% ipython --no-banner

In [1]: import numpy as np

In [2]: np.set_printoptions(suppress=True, linewidth=100)

In [3]: arr = np.diag(5 * np.array([2, 1, 9, 1, 4, 2])) + np.array([[2, 0, 1, 1, 0, 1],
   ...:     [1, 2, 2, 0, 0, 2],
   ...:     [1, 1, 1, 1, 0, 1],
   ...:     [1, 0, 0, 2, 1, 2],
   ...:     [2, 2, 2, 1, 1, 0],
   ...:     [0, 0, 0, 0, 2, 1]])

In [4]: print(arr)
[[12  0  1  1  0  1]
 [ 1  7  2  0  0  2]
 [ 1  1 46  1  0  1]
 [ 1  0  0  7  1  2]
 [ 2  2  2  1 21  0]
 [ 0  0  0  0  2 11]]

In [5]: x = np.array([1, 4, 5, 5, 1, 1])

In [6]: y = arr @ x

In [7]: c, lr = np.zeros(6), 1 / np.linalg.norm(arr, 2) ** 2

In [8]: for i in range(200):
   ...:     c -= lr * arr.T @ (arr @ c - y)
   ...:     if i % 50 == 0: print(i, round(np.linalg.norm(arr @ c - y), 3))
   ...: 
0 53.598
50 13.41
100 4.982
150 1.853

In [9]: print(c.round(3))
[1.016 3.935 5.003 4.917 1.009 1.019]

In [10]: Q, Rm = np.linalg.qr(arr)

In [11]: print(round(float(np.trace(Q @ Q.T)), 3))
6.0

In [12]: print(np.round(Q @ Rm, 3) + 0)
[[12.  0.  1.  1.  0.  1.]
 [ 1.  7.  2.  0.  0.  2.]
 [ 1.  1. 46.  1.  0.  1.]
 [ 1.  0.  0.  7.  1.  2.]
 [ 2.  2.  2.  1. 21.  0.]
 [ 0.  0.  0.  0.  2. 11.]]

In [13]: print(np.round(np.abs(np.diag(Rm)), 3))
[12.288  7.283 45.083  6.931 19.904 11.036]

In [14]: Y = arr[0, 0] * arr[1:] - np.outer(arr[1:, 0], arr[0])

In [15]: print(Y)
[[  0  84  23  -1   0  23]
 [  0  12 551  11   0  11]
 [  0   0  -1  83  12  23]
 [  0  24  22  10 252  -2]
 [  0   0   0   0  24 132]]

In [16]: print(np.linalg.matrix_rank(Y), np.linalg.matrix_rank(arr))
5 6

In [17]: feats = np.loadtxt("case9.csv", delimiter=",")

In [18]: print(feats)
[[  0. -10. -11.   6.   9.  16.]
 [ 10.   0.  -3.  -3. -10.   4.]
 [ 11.   3.   0.  -3.  -5.   4.]
 [ -6.   3.   3.   0.  -3.  13.]
 [ -9.  10.   5.   3.   0.  -4.]
 [-16.  -4.  -4. -13.   4.   0.]]

In [19]: x = np.array([-2, 0, 2, 3, 3, -1])

In [20]: y = arr @ x

In [21]: print(y)
[-20   0  92  20  66  -5]

In [22]: print(np.round(np.linalg.solve(arr, y), 3) + 0)
[-2.  0.  2.  3.  3. -1.]

In [23]: print(np.round(np.linalg.solve(arr, -1 * y), 3) + 0)
[ 2.  0. -2. -3. -3.  1.]

In [24]: Y = np.inv(feats)
AttributeError: module 'numpy' has no attribute 'inv'


In [25]: Y = np.linalg.inv(feats)

In [26]: print(np.round(feats @ Y, 3) + 0)
[[1. 0. 0. 0. 0. 0.]
 [0. 1. 0. 0. 0. 0.]
 [0. 0. 1. 0. 0. 0.]
 [0. 0. 0. 1. 0. 0.]
 [0. 0. 0. 0. 1. 0.]
 [0. 0. 0. 0. 0. 1.]]

In [27]: print(np.round(np.linalg.det(feats) * np.linalg.det(Y), 3))
1.0

In [28]: M = np.maximum(np.array([[3],
    ...:     [3],
    ...:     [1],
    ...:     [0],
    ...:     [3],
    ...:     [1],
    ...:     [3],
    ...:     [0],
    ...:     [3],
    ...:     [3],
    ...:     [0],
    ...:     [2],
    ...:     [3],
    ...:     [0],
    ...:     [0],
    ...:     [0],
    ...:     [0],
    ...:     [2],
    ...:     [1],
    ...:     [1],
    ...:     [0],
    ...:     [1],
    ...:     [3],
    ...:     [1],
    ...:     [3],
    ...:     [0],
    ...:     [0],
    ...:     [2],
    ...:     [1],
    ...:     [3],
    ...:     [2],
    ...:     [0],
    ...:     [1],
    ...:     [3],
    ...:     [3],
    ...:     [1]]) @ np.array([[9, 0, 1, 8, 0, 5]]) + np.array([2, -2, -1, 0, 1, 2]), 0)

In [29]: print(M)
[[29  0  2 24  1 17]
 [29  0  2 24  1 17]
 [11  0  0  8  1  7]
 [ 2  0  0  0  1  2]
 [29  0  2 24  1 17]
 [11  0  0  8  1  7]
 [29  0  2 24  1 17]
 [ 2  0  0  0  1  2]
 [29  0  2 24  1 17]
 [29  0  2 24  1 17]
 [ 2  0  0  0  1  2]
 [20  0  1 16  1 12]
 [29  0  2 24  1 17]
 [ 2  0  0  0  1  2]
 [ 2  0  0  0  1  2]
 [ 2  0  0  0  1  2]
 [ 2  0  0  0  1  2]
 [20  0  1 16  1 12]
 [11  0  0  8  1  7]
 [11  0  0  8  1  7]
 [ 2  0  0  0  1  2]
 [11  0  0  8  1  7]
 [29  0  2 24  1 17]
 [11  0  0  8  1  7]
 [29  0  2 24  1 17]
 [ 2  0  0  0  1  2]
 [ 2  0  0  0  1  2]
 [20  0  1 16  1 12]
 [11  0  0  8  1  7]
 [29  0  2 24  1 17]
 [20  0  1 16  1 12]
 [ 2  0  0  0  1  2]
 [11  0  0  8  1  7]
 [29  0  2 24  1 17]
 [29  0  2 24  1 17]
 [11  0  0  8  1  7]]

In [30]: Y = M / np.sqrt((M ** 2).mean(axis=1, keepdims=True))

In [31]: print(Y[9].round(3))
[1.717 0.    0.118 1.421 0.059 1.007]

In [32]: print(np.linalg.matrix_rank(Y) == np.linalg.matrix_rank(M))
True

In [33]: print(np.linalg.cond(M) > 100)
True

In [34]: print(np.linalg.matrix_rank(M, rtol=0.1))
1

In [35]: print(np.argsort(-np.linalg.norm(M, axis=0).round(6), kind="stable")[:3])
[0 3 5]

In [36]: print([round(float(x), 3) for x in np.linalg.svd(M, compute_uv=False)[:3]])
[160.91, 7.69, 1.663]

In [37]: Y = np.array([[-2, 0], [2, 0]])

In [38]: W0 = np.tile(Y, (2, 2))

In [39]: print(W0)
[[-2  0 -2  0]
 [ 2  0  2  0]
 [-2  0 -2  0]
 [ 2  0  2  0]]

In [40]: Y = W0 / np.sqrt((W0 ** 2).mean(axis=1, keepdims=True))

In [41]: print(np.round(np.linalg.norm(Y, axis=1), 3))
[2. 2. 2. 2.]

In [42]: print(Y[1].round(3))
[1.414 0.    1.414 0.   ]

In [43]: print(W0 - W0.mean(axis=1, keepdims=True))
[[-1.  1. -1.  1.]
 [ 1. -1.  1. -1.]
 [-1.  1. -1.  1.]
 [ 1. -1.  1. -1.]]

In [44]: rk = np.linalg.matrix_rank(W0)

In [45]: print(rk)
1

In [46]: null = np.linalg.svd(W0)[2][rk:].T

In [47]: print([int(np.linalg.matrix_rank(np.delete(W0, i, axis=0))) for i in range(4)])
[1, 1, 1, 1]

In [48]: print([int(np.linalg.matrix_rank(W0[:, :j + 1])) for j in range(4)])
[1, 1, 1, 1]

In [49]: print(np.round(null @ null.T, 3))
[[ 0.5  0.  -0.5  0. ]
 [ 0.   1.   0.   0. ]
 [-0.5  0.   0.5  0. ]
 [ 0.   0.   0.   1. ]]

In [50]: print(W0 @ null)
[[0. 0. 0.]
 [0. 0. 0.]
 [0. 0. 0.]
 [0. 0. 0.]]

In [51]: print(np.allclose(W0 @ null, 0))
True

In [52]: print(np.linalg.matrix_rank(W0.T @ W0), np.linalg.matrix_rank(W0 @ W0.T))
1 1

In [53]: u, g = W0[3], W0[0]

In [54]: print(u @ u)
8

In [55]: p = (u @ g) / (u @ u) * u

In [56]: print(np.outer(u, g))
[[-4  0 -4  0]
 [ 0  0  0  0]
 [-4  0 -4  0]
 [ 0  0  0  0]]

In [57]: print((g - p) @ u)
0.0

In [58]: print(np.linalg.matrix_rank(np.outer(u, g)))
1
